$ python3 -q
>>> import numpy as np
>>> from numpy import linalg as LA
>>> np.set_printoptions(precision=2, suppress=True, linewidth=100)
>>> F = np.load("data.npy")
>>> print(F)
[[ 2  0  0  0  0]
 [-3  1  0  0  0]
 [-3 -2 -1  0  0]
 [-1 -1  1 -3  0]
 [-3  3  1  2  3]]
>>> round(LA.det(F[::-1]), 2)
np.float64(18.0)
>>> np.einsum("ij,ji->", F, F)
np.int64(24)
>>> round(LA.eigvals(F).sum().real, 2)
np.float64(2.0)
>>> round(LA.det(2 * F), 2), round(float(LA.det(F)), 2)
(np.float64(576.0), 18.0)
>>> rng = np.random.default_rng(3)
>>> idx = rng.permutation(5)
>>> idx
array([4, 2, 1, 3, 0])
>>> Y = F[idx][:, idx]
>>> np.diag(Y)
array([ 3, -1,  1, -3,  2])
>>> round(LA.det(Y), 2), round(LA.det(F[idx]), 2)
(np.float64(18.0), np.float64(18.0))
>>> A = np.loadtxt("dump.csv", delimiter=",")
>>> A
array([[-3.,  3.,  8.,  7., -8.,  6.],
       [ 6., -3.,  3.,  8.,  7., -8.],
       [-8.,  6., -3.,  3.,  8.,  7.],
       [ 7., -8.,  6., -3.,  3.,  8.],
       [ 8.,  7., -8.,  6., -3.,  3.],
       [ 3.,  8.,  7., -8.,  6., -3.]])
>>> gram = A.T @ A
>>> LA.eigvalsh(gram)[::-1]
array([361., 271., 271., 169., 157., 157.])
>>> LA.svd(A, compute_uv=False) ** 2
array([361., 271., 271., 169., 157., 157.])
>>> gram
array([[231., -51.,  17.,   6.,  17., -51.],
       [-51., 231., -51.,  17.,   6.,  17.],
       [ 17., -51., 231., -51.,  17.,   6.],
       [  6.,  17., -51., 231., -51.,  17.],
       [ 17.,   6.,  17., -51., 231., -51.],
       [-51.,  17.,   6.,  17., -51., 231.]])
>>> np.allclose(gram, gram.T)
True
>>> LA.matrix_rank(gram)
np.int64(6)
>>> np.trace(gram), (A ** 2).sum()
(np.float64(1386.0), np.float64(1386.0))
>>> np.diag(gram)
array([231., 231., 231., 231., 231., 231.])
>>> arr = np.array([[0, 0, 0, 1, 0],
...     [0, 0, 0, 0, 1],
...     [0, 0, 0, 0, 0],
...     [2, 2, 0, 0, 0],
...     [0, 0, 0, 0, 1],
...     [2, 0, 0, 0, 0],
...     [0, 0, 0, 1, 0],
...     [0, 0, 0, 0, 0],
...     [0, 0, 0, 1, 0],
...     [1, 0, 2, 1, 2],
...     [0, 2, 2, 0, 1],
...     [1, 0, 0, 0, 2]])
>>> # row 4 repeats row 1
>>> Y = np.c_[arr[:, :1] @ np.array([[1]]), np.array([1, 2, 0, 2, 0, 1, 2, 2, 1, 2, 2, 1])]
>>> Y
array([[0, 1],
       [0, 2],
       [0, 0],
       [2, 2],
       [0, 0],
       [2, 1],
       [0, 2],
       [0, 2],
       [0, 1],
       [1, 2],
       [0, 2],
       [1, 1]])
>>> np.round(LA.norm(Y - arr @ LA.lstsq(arr, Y)[0], axis=0), 2) + 0
array([0.  , 2.75])
>>> np.round(LA.lstsq(arr, Y[:, 0])[0], 2) + 0
array([1., 0., 0., 0., 0.])
>>> Xc = arr - arr.mean(axis=0)
>>> Uu, sv, Vt = LA.svd(Xc, full_matrices=False)
>>> round(float((sv ** 2).sum() ** 2 / (sv ** 4).sum()), 2)
3.59
>>> print(np.abs(Vt[-1]))
[0.08 0.44 0.53 0.6  0.4 ]
>>> np.abs(Vt[0]).argmax()
np.int64(2)
>>> print(sv)
[3.39 2.93 2.41 1.75 1.  ]
>>> sv ** 2 / (sv ** 2).sum()
array([0.38, 0.29, 0.19, 0.1 , 0.03])
>>> print(np.round(Xc.mean(axis=0), 2) + 0)
[0. 0. 0. 0. 0.]
>>> print(LA.matrix_rank(Xc))
5
>>> Vt[0] * np.sign(Vt[0, np.abs(Vt[0]).argmax()])
array([ 0.28,  0.46,  0.65, -0.07,  0.53])
>>> Xc = (arr - arr.mean(axis=0)) / arr.std(axis=0)
>>> np.argwhere(np.abs(Xc) > 2)
array([[ 3,  1],
       [ 9,  2],
       [10,  1],
       [10,  2]])
>>> print(Xc.std(axis=0))
[1. 1. 1. 1. 1.]
>>> beta = LA.lstsq(np.delete(Xc, 0, axis=1), Xc[:, 0])[0]
>>> round(float(1 - np.var(Xc[:, 0] - np.delete(Xc, 0, axis=1) @ beta)), 2)
0.15
>>> beta
array([ 0.41, -0.29, -0.04,  0.25])
>>> X = np.load("m.npy")
>>> X
array([[ 1,  0,  0,  0,  0,  0,  0,  0],
       [-1,  0,  0,  0,  0,  0,  0,  0],
       [ 1, -1, -2,  0,  0,  0,  0,  0],
       [ 1,  1,  0, -2,  0,  0,  0,  0],
       [ 1, -2,  0,  2,  2,  0,  0,  0],
       [ 0, -2,  2,  0,  0,  1,  0,  0],
       [ 1,  0,  2,  0, -1, -1, -1,  0],
       [-1, -2,  1,  1, -2,  2,  1, -1]])
>>> print(LA.lstsq(X[:-1].T, X[-1])[2])
6
>>> np.unique(X.round(6), axis=0).shape
(8, 8)
>>> np.abs(np.diag(LA.qr(X)[1])) > 1e-9
array([ True,  True,  True,  True,  True,  True,  True, False])
>>> np.round(X @ LA.pinv(X) @ X, 2) + 0
array([[ 1.,  0.,  0.,  0.,  0.,  0.,  0.,  0.],
       [-1.,  0.,  0.,  0.,  0.,  0.,  0.,  0.],
       [ 1., -1., -2.,  0.,  0.,  0.,  0.,  0.],
       [ 1.,  1.,  0., -2.,  0.,  0.,  0.,  0.],
       [ 1., -2.,  0.,  2.,  2.,  0.,  0.,  0.],
       [ 0., -2.,  2.,  0.,  0.,  1.,  0.,  0.],
       [ 1.,  0.,  2.,  0., -1., -1., -1.,  0.],
       [-1., -2.,  1.,  1., -2.,  2.,  1., -1.]])
>>> q, _ = LA.qr(np.array([[-0.6, 1.3, -1.7, 0.1, -0.2, 0.6, -0.3],
...     [0.0, -0.1, 0.1, -1.1, -0.5, 1.6, 3.3],
...     [1.2, -0.9, -1.7, -1.7, -1.1, -1.3, 0.7],
...     [1.1, -0.5, 0.3, 0.6, 0.1, -0.1, 0.3],
...     [-2.0, -0.3, 1.6, 0.8, -0.5, -0.5, -0.2],
...     [0.3, -1.6, 0.8, -0.8, -0.8, 2.2, 0.2],
...     [0.3, 0.0, -0.7, 0.0, 0.5, -1.5, -0.9]]))
>>> J = q[:, :7]
>>> J.round(2) + 0
array([[-0.22,  0.51, -0.53, -0.15,  0.36, -0.48,  0.16],
       [ 0.  , -0.05,  0.01,  0.78,  0.14,  0.  ,  0.6 ],
       [ 0.45, -0.24, -0.71,  0.01,  0.2 ,  0.44, -0.07],
       [ 0.41, -0.07,  0.37, -0.47,  0.5 ,  0.  ,  0.47],
       [-0.75, -0.43, -0.12, -0.25,  0.17,  0.3 ,  0.25],
       [ 0.11, -0.7 , -0.13,  0.01, -0.02, -0.69, -0.06],
       [ 0.11,  0.04, -0.22, -0.3 , -0.73, -0.02,  0.56]])
>>> # orthonormal columns
>>> x = np.array([1, -1, 2, 2, 2, 0, 1])
>>> print(np.round(LA.det(J), 2))
1.0
>>> np.round(LA.inv(J), 2) + 0
array([[-0.22,  0.  ,  0.45,  0.41, -0.75,  0.11,  0.11],
       [ 0.51, -0.05, -0.24, -0.07, -0.43, -0.7 ,  0.04],
       [-0.53,  0.01, -0.71,  0.37, -0.12, -0.13, -0.22],
       [-0.15,  0.78,  0.01, -0.47, -0.25,  0.01, -0.3 ],
       [ 0.36,  0.14,  0.2 ,  0.5 ,  0.17, -0.02, -0.73],
       [-0.48,  0.  ,  0.44,  0.  ,  0.3 , -0.69, -0.02],
       [ 0.16,  0.6 , -0.07,  0.47,  0.25, -0.06,  0.56]])
>>> x = np.array([0, -2, -1, -2, -1, 0, 0])
>>> y = J @ x
>>> y
array([-0.54, -1.62,  0.97,  0.2 ,  1.3 ,  1.52,  1.45])
>>> np.round(LA.solve(J, y + J[:, 4]), 2) + 0
array([ 0., -2., -1., -2.,  0.,  0.,  0.])
>>> np.round(LA.solve(J, -2 * y), 2) + 0
array([0., 4., 2., 4., 2., 0., 0.])
>>> np.round(LA.solve(J, y), 2) + 0
array([ 0., -2., -1., -2., -1.,  0.,  0.])
>>> M = np.load("out2.npy")
>>> M
array([[ -3.02,  31.01,  11.8 ,   3.93,  24.24,  15.42, -17.41,  32.72,  40.47, -10.47],
       [ 28.97,  36.2 ,  16.29,  47.19, -10.79, -34.07, -32.43, -10.02,  41.08,  32.17],
       [ 17.49,   3.77, -25.83,  25.48,   6.92,   8.29, -35.18, -37.23, -34.81,   9.16],
       [ 18.23,   2.  , -26.57,  25.57,   6.65,   8.07, -36.15, -37.2 , -33.97,   6.43],
       [ -3.86,  30.43,  11.21,   3.36,  23.4 ,  13.47, -18.53,  32.02,  40.05,  -9.96],
       [ 17.28,   3.81, -26.77,  26.23,   5.76,   8.48, -34.57, -35.19, -33.61,   7.54],
       [ -3.72,  31.77,  12.44,   5.  ,  22.77,  14.4 , -17.53,  33.12,  39.87, -10.64],
       [ 17.92,   4.82, -26.96,  25.14,   5.21,   8.01, -36.07, -35.92, -35.62,   7.69],
       [ 16.89,   4.36, -26.11,  25.78,   5.74,   9.48, -35.62, -36.42, -34.03,   6.81],
       [ 15.85,   4.42, -25.33,  24.63,   6.22,   7.36, -36.19, -35.74, -33.26,   8.53],
       [ 18.49,   5.24, -25.68,  25.87,   5.97,   6.71, -35.22, -35.93, -33.66,   9.49],
       [ 17.42,   5.9 , -25.81,  26.1 ,   7.15,   8.58, -37.57, -35.16, -35.96,   9.25],
       [ 26.76,  36.89,  17.94,  45.51, -13.95, -32.59, -34.55, -10.48,  40.51,  31.78],
       [ 18.34,   4.24, -24.54,  24.01,   4.85,   7.6 , -35.26, -36.26, -34.23,   9.57],
       [ 28.8 ,  37.1 ,  15.11,  46.34, -14.71, -32.09, -33.67, -10.47,  41.58,  31.  ],
       [ 18.42,   3.35, -27.37,  24.06,   4.67,   9.44, -36.27, -36.28, -33.1 ,   9.32],
       [ 26.7 ,  35.97,  15.4 ,  45.84, -13.91, -32.79, -33.95,  -9.69,  43.18,  32.46],
       [ 20.06,   3.74, -25.03,  25.86,   6.08,   8.89, -33.53, -35.97, -33.29,   6.98],
       [ 17.22,   3.57, -25.99,  25.86,   5.13,   7.96, -35.64, -35.58, -36.92,   7.43],
       [ -4.06,  29.79,  12.87,   4.68,  22.99,  14.26, -16.31,  33.46,  39.01,  -8.5 ],
       [ 18.11,   3.83, -26.51,  25.6 ,   6.6 ,   7.09, -36.53, -35.75, -33.66,   7.62],
       [ 20.4 ,   3.92, -26.59,  25.2 ,   7.05,   6.08, -35.93, -35.63, -34.72,   8.44],
       [ 28.81,  36.1 ,  16.88,  45.27, -12.83, -34.78, -33.85,  -9.8 ,  41.95,  32.35],
       [ 17.72,   4.95, -26.09,  27.25,   5.48,   7.76, -36.2 , -34.  , -34.85,   7.32],
       [ 17.96,   3.74, -25.6 ,  26.04,   5.51,   8.63, -33.24, -36.36, -33.  ,   6.4 ],
       [ 27.05,  35.99,  16.46,  44.49, -13.59, -35.66, -33.32,  -8.79,  41.94,  32.43],
       [ 17.92,   4.54, -25.2 ,  26.01,   7.34,   8.52, -34.15, -34.45, -35.19,   7.79],
       [ 17.77,   6.03, -25.99,  26.84,   8.74,   9.8 , -36.79, -35.44, -33.19,   8.23],
       [ 15.98,   4.95, -26.62,  23.81,   6.15,   6.58, -35.96, -35.76, -34.41,   8.4 ],
       [ 18.76,   5.13, -25.9 ,  26.56,   6.87,   7.38, -36.41, -35.6 , -33.29,   8.37]])
>>> f = np.array([6, -4, 3])
>>> np.polyval(f, M[14])
array([ 4864.44,  8113.06,  1312.43, 12702.01,  1360.14,  6309.97,  6939.69,   702.61, 10210.06,
        5645.  ])
>>> np.cross(M[14, :3], M[27, :3])
array([-1055.34,  1017.02,  -485.6 ])
>>> K = np.array([[0.3, -0.9, -0.5, -0.5, -0.6, 0.2, 0.7, 0.5, -1.4, -0.1, 0.1],
...     [-0.4, 0.0, -1.0, 1.0, -0.9, -0.7, 1.8, 1.6, 0.8, 0.6, -0.5],
...     [0.2, -0.7, 2.5, 0.2, 0.9, 0.5, 0.7, 0.1, -0.3, -0.5, -0.2],
...     [0.8, 1.2, 7.5, 1.1, 0.3, -0.2, -2.8, 0.6, -0.7, 0.9, -0.5],
...     [1.6, -2.7, -2.0, 0.8, -0.1, -1.2, 0.7, 2.0, -0.3, -0.6, 0.1]])
>>> def softmax(z):
...     e = np.exp(z - z.max(axis=-1, keepdims=True))
...     return e / e.sum(axis=-1, keepdims=True)
... 
>>> print(softmax(K[1] + 2))
[0.03 0.05 0.02 0.13 0.02 0.02 0.28 0.23 0.1  0.09 0.03]
>>> S = K @ K.T / np.sqrt(11)
>>> print(np.round(softmax(S), 2) + 0)
[[0.34 0.12 0.08 0.01 0.44]
 [0.04 0.71 0.01 0.   0.24]
 [0.01 0.   0.09 0.9  0.  ]
 [0.   0.   0.   1.   0.  ]
 [0.01 0.01 0.   0.   0.98]]
>>> softmax(S)[1] @ K
array([ 0.11, -0.69, -1.16,  0.88, -0.67, -0.76,  1.47,  1.63,  0.43,  0.27, -0.33])
>>> np.round(softmax(S + np.triu(np.full(S.shape, -np.inf), 1)), 2) + 0
array([[1.  , 0.  , 0.  , 0.  , 0.  ],
       [0.06, 0.94, 0.  , 0.  , 0.  ],
       [0.06, 0.03, 0.91, 0.  , 0.  ],
       [0.  , 0.  , 0.  , 1.  , 0.  ],
       [0.01, 0.01, 0.  , 0.  , 0.98]])
